% python3 -q
>>> import numpy as np
>>> from numpy import linalg as LA
>>> np.set_printoptions(precision=3, suppress=True, linewidth=120)
>>> X = np.load("layer13.npy")
>>> X
array([[0.8 , 0.64, 0.48, 0.  , 0.  ],
       [1.  , 0.8 , 0.6 , 0.  , 0.  ]])
>>> np.unique(X.round(6), axis=0).shape
(2, 5)
>>> np.round(np.trace(LA.pinv(X) @ X), 3)
np.float64(1.0)
>>> LA.lstsq(X[:-1].T, X[-1])[2]
np.int32(1)
>>> u, g = X[0], X[1]
>>> u @ u
np.float64(1.28)
>>> p = (u @ g) / (u @ u) * u
>>> np.outer(u, g)
array([[0.8  , 0.64 , 0.48 , 0.   , 0.   ],
       [0.64 , 0.512, 0.384, 0.   , 0.   ],
       [0.48 , 0.384, 0.288, 0.   , 0.   ],
       [0.   , 0.   , 0.   , 0.   , 0.   ],
       [0.   , 0.   , 0.   , 0.   , 0.   ]])
>>> round(LA.norm(u + g) ** 2 + LA.norm(u - g) ** 2, 3)
np.float64(6.56)
>>> p
array([1. , 0.8, 0.6, 0. , 0. ])
>>> LA.matrix_rank(np.outer(u, g))
np.int64(1)
>>> K = np.loadtxt("run9.csv", delimiter=",")
>>> K
array([[10.384,  0.54 ,  2.719,  6.197],
       [ 7.253,  0.429,  3.581,  5.275],
       [ 8.277,  0.326,  3.306,  6.556],
       [ 8.743,  1.071,  1.588,  7.373],
       [ 9.552, -0.709,  1.91 ,  7.871],
       [ 9.598, -1.24 ,  3.551,  5.71 ],
       [ 6.819, -0.181,  2.16 ,  6.304],
       [10.235,  0.025,  3.171,  5.295],
       [ 8.494,  0.302,  1.646,  6.359],
       [ 7.13 ,  0.858,  4.285,  5.612],
       [10.178,  0.959,  4.324,  4.913],
       [ 8.567, -0.137,  2.736,  5.231],
       [ 8.72 ,  0.842,  2.377,  5.946],
       [ 9.797, -2.184,  2.069,  6.627],
       [ 8.326,  0.168,  2.212,  5.324],
       [ 8.268,  0.177,  4.798,  5.969],
       [ 8.395,  0.327,  4.865,  6.131],
       [ 9.493, -0.445,  2.299,  6.778],
       [ 7.029, -0.697,  2.382,  4.865],
       [ 9.812, -1.793,  2.489,  6.693],
       [ 7.994, -1.711,  1.852,  5.046],
       [ 8.838,  0.961,  4.29 ,  6.37 ],
       [ 8.012,  1.642,  2.848,  5.611],
       [ 7.808, -0.172,  2.853,  5.5  ],
       [ 9.663, -2.166,  2.245,  4.704],
       [ 7.708, -0.934,  3.229,  4.618]])
>>> dist = LA.norm(K[:, None] - K[None], axis=-1)
>>> dist.mean(axis=1).argmax()
np.int64(24)
>>> LA.matrix_rank(dist ** 2)
np.int64(6)
>>> m1 = np.load("data.npy")
>>> m1
array([[-2,  2,  3],
       [-4,  4,  6],
       [-4,  4,  6],
       [-2,  2,  3]])
>>> # rank 1
>>> rank = LA.matrix_rank(m1)
>>> rank
np.int64(1)
>>> null = LA.svd(m1)[2][rank:].T
>>> np.round(m1 @ null, 3) + 0
array([[0., 0.],
       [0., 0.],
       [0., 0.],
       [0., 0.]])
>>> LA.matrix_rank(m1.T @ m1), LA.matrix_rank(m1 @ m1.T)
(np.int64(1), np.int64(1))
>>> [int(LA.matrix_rank(m1[:, :j + 1])) for j in range(3)]
[1, 1, 1]
>>> [int(LA.matrix_rank(np.delete(m1, i, axis=0))) for i in range(4)]
[1, 1, 1, 1]
